$ ipython --no-banner

In [1]: import numpy as np

In [2]: np.set_printoptions(precision=2, suppress=True, linewidth=120, floatmode="fixed")

In [3]: E = np.load("layer1.npy")

In [4]: E
Out[4]: 
array([[  7, -13,  12,   5,   0,  -7,  -1,  -1,  -4,   5,   4,  13,  -4,   1,  -7,   2],
       [-13,  32, -17,  -2,   2,  13,   4,   4,  14,  -7,  -2, -34,  10,  12,   8,  -3],
       [ 12, -17,  27,  16,   3, -12,  -9,  -4,  -5,   7,   8,  15,  -1,   7, -18,   2],
       [  5,  -2,  16,  15,   0,  -3,  -7,   3,   0,   2,   8,  -1,   3,   8, -15,  -4],
       [  0,   2,   3,   0,   6,  -3,  -4,  -9,   2,   1,  -3,  -2,   3,   4,   1,   6],
       [ -7,  13, -12,  -3,  -3,  10,   2,   8,   1, -10,  -3, -14,   5,  -3,   6, -10],
       [ -1,   4,  -9,  -7,  -4,   2,  29,  14,   8,   5,   7,  -3, -10,  16,  10,   2],
       [ -1,   4,  -4,   3,  -9,   8,  14,  22,  -1,  -7,   7,  -6,  -2,   4,   0, -16],
       [ -4,  14,  -5,   0,   2,   1,   8,  -1,  14,   9,   5, -14,  -1,  16,   1,  10],
       [  5,  -7,   7,   2,   1, -10,   5,  -7,   9,  21,   9,   9, -10,  11,  -7,  19],
       [  4,  -2,   8,   8,  -3,  -3,   7,   7,   5,   9,  11,   1,  -5,  12,  -9,   2],
       [ 13, -34,  15,  -1,  -2, -14,  -3,  -6, -14,   9,   1,  37, -12, -14,  -6,   6],
       [ -4,  10,  -1,   3,   3,   5, -10,  -2,  -1, -10,  -5, -12,  10,  -2,   0,  -7],
       [  1,  12,   7,   8,   4,  -3,  16,   4,  16,  11,  12, -14,  -2,  32,  -4,   9],
       [ -7,   8, -18, -15,   1,   6,  10,   0,   1,  -7,  -9,  -6,   0,  -4,  18,   0],
       [  2,  -3,   2,  -4,   6, -10,   2, -16,  10,  19,   2,   6,  -7,   9,   0,  24]])

In [5]: # symmetric

In [6]: t3 = np.stack([E, 4 * E, E[::-1]])

In [7]: print(np.linalg.matrix_rank(t3))
[5 5 5]

In [8]: print(t3.shape)
(3, 16, 16)

In [9]: print(np.linalg.matrix_rank(t3.reshape(3, -1)))
2

In [10]: np.linalg.norm(t3, axis=(1, 2))
Out[10]: array([158.97, 635.87, 158.97])

In [11]: left, sigma, vt = np.linalg.svd(E)

In [12]: evecs = vt[:(sigma > 1e-8).sum()]

In [13]: rng = np.random.default_rng(560)

In [14]: vec = E[1] + 5 * E[11] + rng.integers(2) * np.eye(16)[5]

In [15]: print(vec)
[  52.00 -138.00   58.00   -7.00   -8.00  -56.00  -11.00  -26.00  -56.00   38.00    3.00  151.00  -50.00  -58.00
  -22.00   27.00]

In [16]: np.allclose(evecs.T @ evecs @ vec, vec)
Out[16]: False

In [17]: np.linalg.matrix_rank(np.vstack([E, vec]))
Out[17]: np.int64(6)

In [18]: np.round(np.linalg.norm(vec - evecs.T @ evecs @ vec), 2)
Out[18]: np.float64(0.94)

In [19]: ev, evecs = np.linalg.eigh(E)

In [20]: vec = np.array([5, -2, -2, 4, -3, -1, -5, 1, -2, 2, -5, -1, 2, -3, -1, -2])

In [21]: print((np.sign(evecs[:, -1].round(6)) == np.sign(evecs[0, -1].round(6))).astype(int))
[1 0 1 1 1 0 0 0 0 1 1 1 0 0 0 1]

In [22]: labels = rng.permutation(16)

In [23]: labels
Out[23]: array([ 5, 10, 15,  2,  4,  7,  6,  0, 12, 14, 13, 11,  9,  3,  8,  1])

In [24]: B = E[labels][:, labels]

In [25]: np.allclose(B, E)
Out[25]: False

In [26]: np.trace(B)
Out[26]: np.int64(315)

In [27]: np.round(np.sort(np.abs(np.linalg.eigvals(B))), 2) + 0
Out[27]: 
array([  0.00,   0.00,   0.00,   0.00,   0.00,   0.00,   0.00,   0.00,   0.00,   0.00,   0.00,  14.63,  50.66,  55.92,
        79.77, 114.02])

In [28]: np.diag(B)
Out[28]: array([10, 11, 24, 27,  6, 22, 29,  7, 10, 18, 32, 37, 21, 15, 14, 32])

In [29]: round(np.linalg.det(B), 2), np.round(np.linalg.det(E[labels]), 2)
Out[29]: (np.float64(-0.0), np.float64(-0.0))

In [30]: W2 = 20 * np.array([[-0.3, 0.5, 0.5, 2.2, 1.0],
    ...:     [0.4, 1.2, 0.3, 2.0, -0.1],
    ...:     [0.1, 0.3, 0.9, 0.4, -0.6]])

In [31]: labels = rng.integers(0, 3, 49)

In [32]: K = W2[labels] + rng.normal(size=(49, 5))

In [33]: K
Out[33]: 
array([[  1.93,   5.79,  17.31,   7.36, -11.36],
       [ -7.91,   9.74,   8.89,  43.16,  20.88],
       [  8.28,  24.09,   6.27,  39.83,  -2.07],
       [ -5.56,   8.91,  12.13,  44.59,  21.72],
       [  1.34,   5.96,  17.60,   7.28, -12.15],
       [ -6.54,   9.70,   8.95,  44.22,  19.42],
       [ -6.33,   8.23,  10.07,  43.80,  21.48],
       [  3.45,   5.27,  17.87,   8.73, -12.15],
       [ -7.42,   9.60,  10.56,  43.17,  18.08],
       [  7.14,  23.11,   4.32,  40.14,  -3.37],
       [  7.91,  23.18,   6.75,  40.69,  -2.35],
       [ -4.45,  11.84,   9.74,  43.71,  19.33],
       [  0.66,   5.47,  17.91,   8.44, -12.68],
       [  3.21,   5.71,  17.90,   8.81, -10.40],
       [ -5.35,   9.90,   9.98,  43.42,  19.58],
       [  2.25,   5.41,  17.79,   7.51, -12.79],
       [ -6.25,   9.96,   9.59,  42.01,  19.60],
       [ -4.71,  10.14,  10.43,  44.39,  18.87],
       [  1.48,   5.77,  17.46,   7.96, -12.44],
       [ -5.85,  10.55,  10.33,  44.83,  21.07],
       [  8.18,  24.64,   7.06,  39.25,  -3.11],
       [ -4.62,   9.50,  10.87,  44.69,  18.96],
       [ -4.24,  10.59,  12.54,  45.63,  21.07],
       [ -7.16,   7.64,  10.25,  43.88,  19.67],
       [  6.85,  25.09,   2.41,  40.01,  -2.43],
       [  8.77,  26.05,   6.75,  39.82,  -3.13],
       [  2.82,   5.45,  17.65,   8.93, -11.67],
       [ -5.48,   8.86,  11.30,  43.34,  21.35],
       [  7.42,  25.53,   6.84,  39.67,   0.34],
       [ -7.22,  10.83,   9.35,  43.77,  20.12],
       [  2.06,   6.47,  16.65,   9.34, -10.95],
       [  8.26,  24.15,   6.45,  41.80,  -1.51],
       [  1.66,   5.22,  17.10,   7.93, -11.63],
       [  2.51,   5.42,  17.04,   7.55, -13.32],
       [  1.50,   7.00,  17.19,  10.29, -12.04],
       [  6.39,  25.57,   6.68,  39.73,  -3.75],
       [  2.60,   7.41,  16.60,   7.33, -11.58],
       [  7.63,  23.21,   5.67,  40.31,  -1.58],
       [ -7.55,   9.35,  10.41,  41.96,  19.58],
       [ -5.68,   9.85,  13.24,  44.29,  19.06],
       [  9.21,  22.52,   7.23,  39.83,  -2.68],
       [ -5.95,   8.15,  10.37,  43.23,  20.94],
       [ -7.50,   9.87,   7.57,  44.57,  21.12],
       [ -6.86,   8.93,  11.23,  44.85,  19.47],
       [  7.29,  23.49,   3.92,  41.68,  -4.14],
       [ -5.01,  10.29,   9.64,  45.07,  20.88],
       [  8.40,  25.07,   7.63,  38.99,  -2.92],
       [  2.27,   6.97,  18.85,   9.21, -11.80],
       [  7.25,  24.32,   7.05,  39.70,  -2.92]])

In [34]: Xs = K - K.mean(axis=0)

In [35]: evecs = np.linalg.svd(Xs)[2][:3]

In [36]: B = Xs - Xs @ evecs.T @ evecs

In [37]: B.std(axis=0)
Out[37]: array([0.54, 0.64, 0.34, 0.48, 0.50])

In [38]: np.diag(evecs.T @ evecs)
Out[38]: array([0.48, 0.42, 0.79, 0.68, 0.63])
